% python3 -q
>>> import numpy as np
>>> import numpy.linalg as la
>>> np.set_printoptions(suppress=True, linewidth=100)
>>> X = np.array([[0, 0, 0, 0],
...     [0, 1, 2, 0],
...     [0, 0, 0, 0],
...     [1, 0, 0, 0],
...     [2, 0, 0, 0],
...     [0, 0, 0, 2]])
>>> np.round(X @ la.pinv(X) @ X, 1)
array([[0., 0., 0., 0.],
       [0., 1., 2., 0.],
       [0., 0., 0., 0.],
       [1., 0., 0., 0.],
       [2., 0., 0., 0.],
       [0., 0., 0., 2.]])
>>> try:
...     la.inv(X)
... except la.LinAlgError as e:
...     print(repr(e))
... 
LinAlgError('Last 2 dimensions of the array must be square')
>>> feats = np.load("layer5.npy")
>>> feats
array([[ -1.5,  -0.5,  -0.4],
       [  0.4,  -1.5,   0.5],
       [  0.2,   2.5,  -0.1],
       [  0.2,   4.5,  -2.2],
       [  0. , -10. ,  -1.7]])
>>> Q, vecs = la.qr(feats[:, :2])[0], la.qr(feats[:, 2:])[0]
>>> sigma = la.svd(Q.T @ vecs, compute_uv=False)
>>> (sigma > 0.9).sum()
np.int64(0)
>>> round(la.norm(Q @ Q.T - vecs @ vecs.T, 2), 1)
np.float64(1.0)
>>> sigma.round(1)
array([0.2])
>>> th = np.radians(72)
>>> r_ = np.eye(3)
>>> r_[1, 1] = r_[2, 2] = np.cos(th)
>>> r_[1, 2], r_[2, 1] = -np.sin(th), np.sin(th)
>>> r_.round(1)
array([[ 1. ,  0. ,  0. ],
       [ 0. ,  0.3, -1. ],
       [ 0. ,  1. ,  0.3]])
>>> out = feats @ r_.T
>>> np.round(la.det(r_), 1), round(np.trace(r_), 1)
(np.float64(1.0), np.float64(1.6))
>>> out.round(1)
array([[ -1.5,   0.2,  -0.6],
       [  0.4,  -0.9,  -1.3],
       [  0.2,   0.9,   2.3],
       [  0.2,   3.5,   3.6],
       [  0. ,  -1.5, -10. ]])
>>> np.round(np.abs(out - feats).max(axis=0), 1)
array([0. , 8.5, 8.3])
>>> np.round(la.svd(feats, compute_uv=False), 1), np.round(la.svd(out, compute_uv=False), 1)
(array([11.4,  2.8,  1.6]), array([11.4,  2.8,  1.6]))
>>> Q = feats.astype(float).copy()
>>> for j in range(3):
...     Q[:, j] -= Q[:, :j] @ (Q[:, :j].T @ Q[:, j])
...     Q[:, j] /= la.norm(Q[:, j])
... 
>>> Q.round(1) + 0
array([[-1. ,  0. , -0.1],
       [ 0.3, -0.2,  0.2],
       [ 0.1,  0.2, -0.1],
       [ 0.1,  0.4, -0.9],
       [ 0. , -0.9, -0.4]])
>>> rng = np.random.default_rng(65)
>>> K = np.array([[-2, 3, 2, 1, 2],
...     [1, -2, -1, -1, 1],
...     [-1, 0, 0, 0, 2],
...     [3, 0, 2, -3, -1]]) * (rng.random((4, 5)) < 0.3)
>>> K
array([[-2,  0,  0,  1,  0],
       [ 0, -2, -1, -1,  1],
       [ 0,  0,  0,  0,  0],
       [ 0,  0,  0,  0,  0]])
>>> th = np.radians(72)
>>> r_ = np.eye(5)
>>> r_[1, 1] = r_[3, 3] = np.cos(th)
>>> r_[1, 3], r_[3, 1] = -np.sin(th), np.sin(th)
>>> r_.round(1)
array([[ 1. ,  0. ,  0. ,  0. ,  0. ],
       [ 0. ,  0.3,  0. , -1. ,  0. ],
       [ 0. ,  0. ,  1. ,  0. ,  0. ],
       [ 0. ,  1. ,  0. ,  0.3,  0. ],
       [ 0. ,  0. ,  0. ,  0. ,  1. ]])
>>> out = K @ r_.T
>>> np.allclose(K @ K.T, out @ out.T)
True
>>> np.allclose(la.norm(K, axis=1), la.norm(out, axis=1))
True
>>> np.round(np.abs(out - K).max(axis=0), 1)
array([0. , 2.3, 0. , 1.2, 0. ])
>>> def softmax(z):
...     e = np.exp(z - z.max(axis=-1, keepdims=True))
...     return e / e.sum(axis=-1, keepdims=True)
... 
>>> np.round(softmax(r_).sum(axis=1), 1)
array([1., 1., 1., 1., 1.])
>>> np.round(softmax(r_[0]), 1)
array([0.4, 0.1, 0.1, 0.1, 0.1])
>>> np.round(softmax(10 * r_[0]), 1) + 0
array([1., 0., 0., 0., 0.])
>>> S = r_ @ r_.T / np.sqrt(5)
>>> softmax(S).round(6).argmax(axis=1)
array([0, 1, 2, 3, 4])
>>> np.round(softmax(S + np.triu(np.full(S.shape, -np.inf), 1)), 1)
array([[1. , 0. , 0. , 0. , 0. ],
       [0.4, 0.6, 0. , 0. , 0. ],
       [0.3, 0.3, 0.4, 0. , 0. ],
       [0.2, 0.2, 0.2, 0.3, 0. ],
       [0.2, 0.2, 0.2, 0.2, 0.3]])
>>> np.round(softmax(S)[0] @ r_, 1)
array([ 0.3,  0.2,  0.2, -0.1,  0.2])
>>> np.round(softmax(S), 1)
array([[0.3, 0.2, 0.2, 0.2, 0.2],
       [0.2, 0.3, 0.2, 0.2, 0.2],
       [0.2, 0.2, 0.3, 0.2, 0.2],
       [0.2, 0.2, 0.2, 0.3, 0.2],
       [0.2, 0.2, 0.2, 0.2, 0.3]])
>>> t3 = np.stack([K, 3 * K, K[::-1]])
>>> np.einsum("bij,cij->bc", t3, t3)
array([[ 12,  36,   0],
       [ 36, 108,   0],
       [  0,   0,  12]])
>>> t3.sum(axis=0)
array([[-8,  0,  0,  4,  0],
       [ 0, -8, -4, -4,  4],
       [ 0, -2, -1, -1,  1],
       [-2,  0,  0,  1,  0]])
>>> np.round(la.norm(t3, axis=(1, 2)), 1)
array([ 3.5, 10.4,  3.5])
>>> la.matrix_rank(t3)
array([2, 2, 2])
>>> rk = la.matrix_rank(K)
>>> rk
np.int64(2)
>>> null = la.svd(K)[2][rk:].T
>>> la.matrix_rank(K.T @ K), la.matrix_rank(K @ K.T)
(np.int64(2), np.int64(2))
>>> null.shape
(5, 3)
>>> [int(la.matrix_rank(np.delete(K, i, axis=0))) for i in range(4)]
[1, 1, 2, 2]
>>> out = K + rng.integers(-2, 3, (4, 2)) @ rng.integers(-2, 3, (2, 5))
>>> out
array([[ 0,  0, -1,  1,  1],
       [ 6, -4, -7, -3, -1],
       [ 0,  2,  3,  2,  5],
       [ 2,  0, -1,  0,  1]])
>>> out - K
array([[ 2,  0, -1,  0,  1],
       [ 6, -2, -6, -2, -2],
       [ 0,  2,  3,  2,  5],
       [ 2,  0, -1,  0,  1]])
>>> data = np.loadtxt("test11.csv", delimiter=",")
>>> data
array([[ 0.,  0.,  0.,  2.],
       [ 5.,  2.,  6.,  4.],
       [ 3.,  7., 18.,  8.],
       [ 9., 10., 24.,  8.],
       [ 3.,  7., 18.,  8.],
       [ 5.,  8., 20.,  8.],
       [ 0.,  0.,  0.,  0.],
       [ 5.,  2.,  6.,  4.],
       [ 1.,  3.,  9.,  6.],
       [ 0.,  0.,  0.,  0.],
       [ 0.,  0.,  0.,  0.],
       [ 0.,  0.,  0.,  2.],
       [ 3.,  7., 18.,  8.],
       [ 0.,  0.,  0.,  2.],
       [ 5.,  8., 20.,  8.],
       [ 1.,  0.,  2.,  4.],
       [ 0.,  0.,  0.,  2.],
       [ 9., 10., 24.,  8.],
       [ 0.,  0.,  0.,  0.],
       [ 7.,  9., 22.,  8.],
       [ 0.,  0.,  0.,  4.],
       [ 0.,  0.,  0.,  2.],
       [ 0.,  0.,  0.,  0.],
       [ 0.,  0.,  0.,  2.],
       [ 3.,  0.,  0.,  2.]])
>>> hat = data @ la.solve(data.T @ data, data.T)
>>> np.round(np.diag(hat), 1)
array([0.1, 0.3, 0.2, 0.3, 0.2, 0.1, 0. , 0.3, 0.3, 0. , 0. , 0.1, 0.2, 0.1, 0.1, 0.4, 0.1, 0.3,
       0. , 0.2, 0.4, 0.1, 0. , 0.1, 0.2])
>>> round(float(np.trace(hat)), 1)
4.0
>>> np.round(la.eigvalsh(hat), 1) + 0
array([0., 0., 0., 0., 0., 0., 0., 0., 0., 0., 0., 0., 0., 0., 0., 0., 0., 0., 0., 0., 0., 1., 1.,
       1., 1.])
>>> np.round(hat @ data[:, 1], 1) + 0
array([ 0.,  2.,  7., 10.,  7.,  8.,  0.,  2.,  3.,  0.,  0.,  0.,  7.,  0.,  8.,  0.,  0., 10.,
        0.,  9.,  0.,  0.,  0.,  0.,  0.])
>>> x = np.array([1, 2, 1])
>>> y = feats @ x
>>> coef, lr = np.zeros(3), 1 / la.norm(feats, 2) ** 2
>>> for i in range(150):
...     coef -= lr * feats.T @ (feats @ coef - y)
...     if i % 50 == 0: print(i, round(la.norm(feats @ coef - y), 1))
... 
0 2.9
50 0.6
100 0.2
>>> round(float(la.cond(feats)), 1)
7.3
>>> out = np.array([[0, 1, 2], [-2, 0, 2], [2, 0, 1]])
>>> A = np.triu(out)
>>> A
array([[0, 1, 2],
       [0, 0, 2],
       [0, 0, 1]])
>>> U, sigma, Vh = la.svd(A)
>>> np.argmax(sigma[:-1] / (sigma[1:] + 1e-6)) + 1
np.int64(2)
>>> out = U[:, :2] @ np.diag(sigma[:2]) @ Vh[:2]
>>> round(float(la.norm(A - out) / la.norm(A)), 1)
0.0
>>> round(float(la.norm(A - out, 2)), 1), sigma[2]
(0.0, np.float64(0.0))
>>> la.lstsq(A[:-1].T, A[-1])[2]
np.int32(2)
>>> m1 = np.load("x.npy")
>>> m1
array([[-2, -2, -1],
       [-1, -2, -2],
       [-2, -1, -2]])
>>> idx = rng.permutation(3)
>>> idx
array([2, 0, 1])
>>> out = m1[idx][:, idx]
>>> np.allclose(out, m1)
True
>>> round(float(la.det(out)), 1), np.round(la.det(m1[idx]), 1)
(-5.0, np.float64(-5.0))
>>> np.diag(out)
array([-2, -2, -2])
>>> np.trace(out)
np.int64(-6)
>>> out = m1 / la.norm(m1, axis=1, keepdims=True)
>>> gram = out @ out.T
>>> np.round(la.norm(out, axis=1), 1)
array([1., 1., 1.])
>>> (gram - 2 * np.eye(3)).round(6).argmax(axis=1)
array([1, 0, 0])
>>> round(float(np.degrees(np.arccos(np.clip(gram[2, 1], -1, 1)))), 1)
27.3
>>> (np.abs(gram) > 0.9).astype(int)
array([[1, 0, 0],
       [0, 1, 0],
       [0, 0, 1]])
